>>> import numpy as np
>>> np.set_printoptions(precision=3, suppress=True, linewidth=200)
>>> M = np.array([[0.0, -1.0, 0.0, 0.0, 0.0, -1.0, -1.0],
...     [-1.0, 0.0, 0.0, 0.0, 0.0, -1.0, -1.0],
...     [0.0, 0.0, 0.0, -1.0, -1.0, 0.0, 0.0],
...     [0.0, 0.0, -1.0, 0.0, -1.0, 0.0, 0.0],
...     [0.0, 0.0, -1.0, -1.0, 0.0, 0.0, 0.0],
...     [-1.0, -1.0, 0.0, 0.0, 0.0, 0.0, -1.0],
...     [-1.0, -1.0, 0.0, 0.0, 0.0, -1.0, 0.0]])
>>> np.flatnonzero(np.linalg.matrix_power((M != 0) + (M.T != 0) + np.eye(7), 7)[4])
array([2, 3, 4])
>>> M @ M
array([[3., 2., 0., 0., 0., 2., 2.],
       [2., 3., 0., 0., 0., 2., 2.],
       [0., 0., 2., 1., 1., 0., 0.],
       [0., 0., 1., 2., 1., 0., 0.],
       [0., 0., 1., 1., 2., 0., 0.],
       [2., 2., 0., 0., 0., 3., 2.],
       [2., 2., 0., 0., 0., 2., 3.]])
>>> print((np.linalg.matrix_power((M != 0) + (M.T != 0) + np.eye(7), 7) > 0).astype(int))
[[1 1 0 0 0 1 1]
 [1 1 0 0 0 1 1]
 [0 0 1 1 1 0 0]
 [0 0 1 1 1 0 0]
 [0 0 1 1 1 0 0]
 [1 1 0 0 0 1 1]
 [1 1 0 0 0 1 1]]
>>> q, r_ = np.linalg.qr(M)
>>> q.shape, r_.shape
((7, 7), (7, 7))
>>> np.trace(q @ q.T)
np.float64(7.0)
>>> r0, g = M[5], M[2]
>>> print(r0 @ r0)
3.0
>>> pr = (r0 @ g) / (r0 @ r0) * r0
>>> np.outer(r0, g)
array([[-0., -0., -0.,  1.,  1., -0., -0.],
       [-0., -0., -0.,  1.,  1., -0., -0.],
       [ 0.,  0.,  0., -0., -0.,  0.,  0.],
       [ 0.,  0.,  0., -0., -0.,  0.,  0.],
       [ 0.,  0.,  0., -0., -0.,  0.,  0.],
       [ 0.,  0.,  0., -0., -0.,  0.,  0.],
       [-0., -0., -0.,  1.,  1., -0., -0.]])
>>> def softmax(z):
...     e = np.exp(z - z.max(axis=-1, keepdims=True))
...     return e / e.sum(axis=-1, keepdims=True)
... 
>>> np.round(softmax(10 * M[5]), 3) + 0
array([0.  , 0.  , 0.25, 0.25, 0.25, 0.25, 0.  ])
>>> softmax(M).sum(axis=1)
array([1., 1., 1., 1., 1., 1., 1.])
>>> att = M @ M.T / np.sqrt(7)
>>> softmax(att)
array([[0.249, 0.17 , 0.08 , 0.08 , 0.08 , 0.17 , 0.17 ],
       [0.17 , 0.249, 0.08 , 0.08 , 0.08 , 0.17 , 0.17 ],
       [0.111, 0.111, 0.235, 0.161, 0.161, 0.111, 0.111],
       [0.111, 0.111, 0.161, 0.235, 0.161, 0.111, 0.111],
       [0.111, 0.111, 0.161, 0.161, 0.235, 0.111, 0.111],
       [0.17 , 0.17 , 0.08 , 0.08 , 0.08 , 0.249, 0.17 ],
       [0.17 , 0.17 , 0.08 , 0.08 , 0.08 , 0.17 , 0.249]])
>>> rng = np.random.default_rng(9265)
>>> z = rng.permutation(7)
>>> z
array([4, 1, 6, 2, 0, 5, 3])
>>> out = M[z][:, z]
>>> np.sort(np.abs(np.linalg.eigvals(out)))
array([1., 1., 1., 1., 1., 2., 3.])
>>> np.allclose(out, M)
False
>>> round(np.linalg.det(out), 3), np.round(np.linalg.det(M[z]), 3)
(np.float64(6.0), np.float64(-6.0))
>>> A = np.loadtxt("arr.csv", delimiter=",")
>>> A
array([[-0.773, -3.422, -0.111],
       [ 0.075, -1.519,  0.167],
       [-2.262,  3.453,  0.044],
       [ 0.367,  2.202,  0.304],
       [ 0.66 ,  6.746, -0.329],
       [-0.932,  1.341, -0.039],
       [ 1.597,  4.537, -0.237],
       [-2.256, -3.336, -0.349],
       [ 0.117,  0.032,  0.234],
       [-1.055,  7.613,  0.123],
       [-1.8  , 10.597, -0.148],
       [ 0.351, -8.167,  0.183],
       [-0.351, -6.022, -0.236],
       [ 0.571, -0.326,  0.062],
       [ 3.314, -1.038,  0.028],
       [ 0.406, -0.558,  0.348],
       [ 0.321, -5.337, -0.053],
       [ 0.794, -5.005,  0.011],
       [ 0.281, -2.094,  0.04 ],
       [-0.257,  8.111,  0.145],
       [-0.849, -4.478,  0.114],
       [-0.282, -6.69 ,  0.23 ],
       [ 0.164,  0.116, -0.058],
       [-0.555,  4.849, -0.166],
       [ 0.241,  2.405, -0.185],
       [ 0.214,  3.661,  0.005],
       [-0.99 ,  6.604, -0.137],
       [ 0.048, -6.564, -0.379],
       [ 0.   ,  0.14 ,  0.17 ],
       [-0.272,  0.534,  0.165],
       [-0.708, -4.696,  0.225],
       [-0.388, 10.047, -0.202],
       [ 0.132, -7.318,  0.009],
       [-0.994, -5.402, -0.245]])
>>> q, V = np.linalg.qr(A[:, :2])[0], np.linalg.qr(A[:, 2:])[0]
>>> sv = np.linalg.svd(q.T @ V, compute_uv=False)
>>> (sv > 0.9).sum()
np.int64(0)
>>> hat = A @ np.linalg.solve(A.T @ A, A.T)
>>> hat @ A[:, 1]
array([-3.422, -1.519,  3.453,  2.202,  6.746,  1.341,  4.537, -3.336,  0.032,  7.613, 10.597, -8.167, -6.022, -0.326, -1.038, -0.558, -5.337, -5.005, -2.094,  8.111, -4.478, -6.69 ,  0.116,  4.849,
        2.405,  3.661,  6.604, -6.564,  0.14 ,  0.534, -4.696, 10.047, -7.318, -5.402])
>>> np.round(np.linalg.eigvalsh(hat), 3) + 0
array([0., 0., 0., 0., 0., 0., 0., 0., 0., 0., 0., 0., 0., 0., 0., 0., 0., 0., 0., 0., 0., 0., 0., 0., 0., 0., 0., 0., 0., 0., 0., 1., 1., 1.])
>>> np.linalg.matrix_rank(np.eye(34) - hat)
np.int64(31)
>>> np.allclose(hat @ hat, hat)
True
>>> W2 = A[[7, 31]].astype(float)
>>> for _ in range(7):
...     z = np.linalg.norm(A[:, None] - W2, axis=-1).argmin(axis=1)
...     W2 = np.array([A[z == j].mean(axis=0) for j in range(2)])
... 
>>> z
array([0, 0, 1, 1, 1, 1, 1, 0, 0, 1, 1, 0, 0, 0, 0, 0, 0, 0, 0, 1, 0, 0, 0, 1, 1, 1, 1, 0, 0, 0, 0, 1, 0, 0])
>>> np.abs(W2[1] - W2[0]).argmax()
np.int64(1)
>>> W2
array([[ 0.004, -3.388,  0.026],
       [-0.397,  5.551, -0.063]])
>>> z = A[:, 1] > np.median(A[:, 1])
>>> r0 = A[z].mean(axis=0) - A[~z].mean(axis=0)
>>> print(round(float((((A - A.mean(axis=0)) @ r0 > 0) == z).mean()), 3))
0.971
>>> ((A - A.mean(axis=0)) @ r0 > 0).astype(int)
array([0, 0, 1, 1, 1, 1, 1, 0, 0, 1, 1, 0, 0, 0, 0, 0, 0, 0, 0, 1, 0, 0, 1, 1, 1, 1, 1, 0, 1, 1, 0, 1, 0, 0])
>>> r0
array([-0.308,  8.527, -0.021])
>>> mat = np.load("w.npy")
>>> mat
array([[ -1.41 ,  -3.01 ,  -4.154,  -2.55 ,   4.215,   0.078,  -3.549],
       [ -1.496,  -2.446,   3.794,  -2.828,  -6.451,   3.836,   3.649],
       [  0.151,  -1.026,   1.374,   5.88 ,  -4.355,   2.561,   1.211],
       [  2.935,   2.348,   0.795,   0.773,  -1.758,  -3.65 ,   3.809],
       [ -4.051,   3.819,  -0.288,  -7.127,   5.41 ,   9.258,   4.875],
       [ -1.292,  -4.563,  -4.316,  -1.098,   2.473,   2.113,  -0.786],
       [  0.775,   0.846,   0.386,  -4.436,  -1.369,   6.19 ,   2.054],
       [  3.297,  -0.132,  -3.516,   2.675,  -0.708,   1.114,  -3.795],
       [  0.074,  -0.966,  -2.778,  -5.52 ,   3.136,   0.152,   7.81 ],
       [ -2.078,   0.137,  -0.057,   0.707,   0.719,   2.986,  -2.782],
       [  3.541,  -4.159,   1.094,  10.045,  -9.207,  -9.554,   1.017],
       [ -0.644,   0.612,   2.414,  -4.478,   4.433,  -3.929,  -1.048],
       [ -0.186,   2.932,  -2.382,  -7.739,   1.995,   1.858,  -3.911],
       [  0.102,   5.218,  -4.024,  -4.356,   2.532,  -2.39 ,   8.395],
       [ -3.629,  -4.999,  -0.424,  -0.303,  -5.003,  -2.254,  -5.149],
       [ -2.161,   4.612,   3.566,  -8.18 ,  -3.49 ,   9.813,   0.489],
       [ -0.538,   6.243,  -2.103,   0.467,  -4.013,   0.865,  -0.714],
       [ -1.055,   1.524,  -6.266,   7.1  ,   0.36 ,   7.592,  -6.884],
       [  0.748,   4.852,   7.571,   1.061,   4.12 ,  -3.951,  10.087],
       [ -1.064,   2.928,  -1.455,  -3.276,  -7.097,  -6.834,  -1.08 ],
       [  5.221,  -0.641,   1.623,   8.227,   1.419,  -1.715,   4.579],
       [  2.065,   2.666,   0.913,   2.354,   0.014,  -6.07 ,  -6.072],
       [  1.076,   2.197,  -3.424,  -1.033,   4.164,  -4.181,  -2.317],
       [  5.933,  -1.384,   0.5  ,  -1.57 ,   6.676,  -4.078,   5.951],
       [  0.119,  -3.795,  -1.85 ,  -0.146,  -2.545,   8.791,  -0.27 ],
       [ -0.7  ,  -0.689,  -0.764,   5.272,   2.578,   3.517,  -0.937],
       [  7.321,   2.597,   2.694,  -4.343,   3.023,   1.336,   7.839],
       [ -4.836,   1.643,  -0.488,   8.769,   3.476,   1.315,  -2.852],
       [  2.123,  -2.285,  -6.357,   9.502,   1.165,  -2.186,  -1.395],
       [  0.76 ,  -4.837,  -0.319,  -0.293,  -5.386,   2.427,  -4.22 ],
       [  0.388,   3.201,  -0.372,   5.058,  -3.265,  -0.193,   1.491],
       [ -2.982,  -0.853,  -3.97 ,  -4.842,   5.972,   0.089,   0.587],
       [  1.381, -10.866,   5.752,   2.282,  -3.421,  -6.229,  -0.518],
       [  0.412,   2.182,   3.16 ,  -0.862,  -0.04 ,   0.162,  -0.356]])
>>> q, V = np.linalg.qr(mat[:, :6])[0], np.linalg.qr(mat[:, 6:])[0]
>>> sv = np.linalg.svd(q.T @ V, compute_uv=False)
>>> np.degrees(np.arccos(sv.clip(0, 1)))
array([51.099])
>>> sv
array([0.628])
>>> hat = mat @ np.linalg.solve(mat.T @ mat, mat.T)
>>> print(hat @ mat[:, 3])
[-2.55  -2.828  5.88   0.773 -7.127 -1.098 -4.436  2.675 -5.52   0.707 10.045 -4.478 -7.739 -4.356 -0.303 -8.18   0.467  7.1    1.061 -3.276  8.227  2.354 -1.033 -1.57  -0.146  5.272 -4.343  8.769
  9.502 -0.293  5.058 -4.842  2.282 -0.862]
>>> print(np.round(np.linalg.eigvalsh(hat), 3) + 0)
[0. 0. 0. 0. 0. 0. 0. 0. 0. 0. 0. 0. 0. 0. 0. 0. 0. 0. 0. 0. 0. 0. 0. 0. 0. 0. 0. 1. 1. 1. 1. 1. 1. 1.]
>>> K = np.loadtxt("dump.csv", delimiter=",")
>>> K
array([[5., 1., 0., 0., 0., 0., 0., 0., 0.],
       [0., 5., 1., 0., 0., 0., 0., 0., 0.],
       [0., 0., 5., 1., 0., 0., 0., 0., 0.],
       [0., 0., 0., 5., 1., 0., 0., 0., 0.],
       [0., 0., 0., 0., 5., 1., 0., 0., 0.],
       [0., 0., 0., 0., 0., 5., 1., 0., 0.],
       [0., 0., 0., 0., 0., 0., 5., 1., 0.],
       [0., 0., 0., 0., 0., 0., 0., 5., 1.],
       [0., 0., 0., 0., 0., 0., 0., 0., 5.]])
>>> out = K / np.sqrt((K ** 2).mean(axis=1, keepdims=True))
>>> out[5]
array([0.   , 0.   , 0.   , 0.   , 0.   , 2.942, 0.588, 0.   , 0.   ])
>>> print(np.linalg.matrix_rank(out) == np.linalg.matrix_rank(K))
True
>>> np.linalg.matrix_rank(K - K.mean(axis=1, keepdims=True))
np.int64(8)
>>> r0 = np.array([4, -4, 5])
>>> np.array([np.convolve(row, r0, "same") for row in K])
array([[-16.,  21.,   5.,   0.,   0.,   0.,   0.,   0.,   0.],
       [ 20., -16.,  21.,   5.,   0.,   0.,   0.,   0.,   0.],
       [  0.,  20., -16.,  21.,   5.,   0.,   0.,   0.,   0.],
       [  0.,   0.,  20., -16.,  21.,   5.,   0.,   0.,   0.],
       [  0.,   0.,   0.,  20., -16.,  21.,   5.,   0.,   0.],
       [  0.,   0.,   0.,   0.,  20., -16.,  21.,   5.,   0.],
       [  0.,   0.,   0.,   0.,   0.,  20., -16.,  21.,   5.],
       [  0.,   0.,   0.,   0.,   0.,   0.,  20., -16.,  21.],
       [  0.,   0.,   0.,   0.,   0.,   0.,   0.,  20., -20.]])
>>> np.correlate(K[2], K[0], "full")
array([ 0.,  0.,  0.,  0.,  0.,  0.,  0.,  0.,  0.,  5., 26.,  5.,  0.,  0.,  0.,  0.,  0.])
>>> np.cross(K[2, :3], K[0, :3])
array([-5., 25.,  0.])
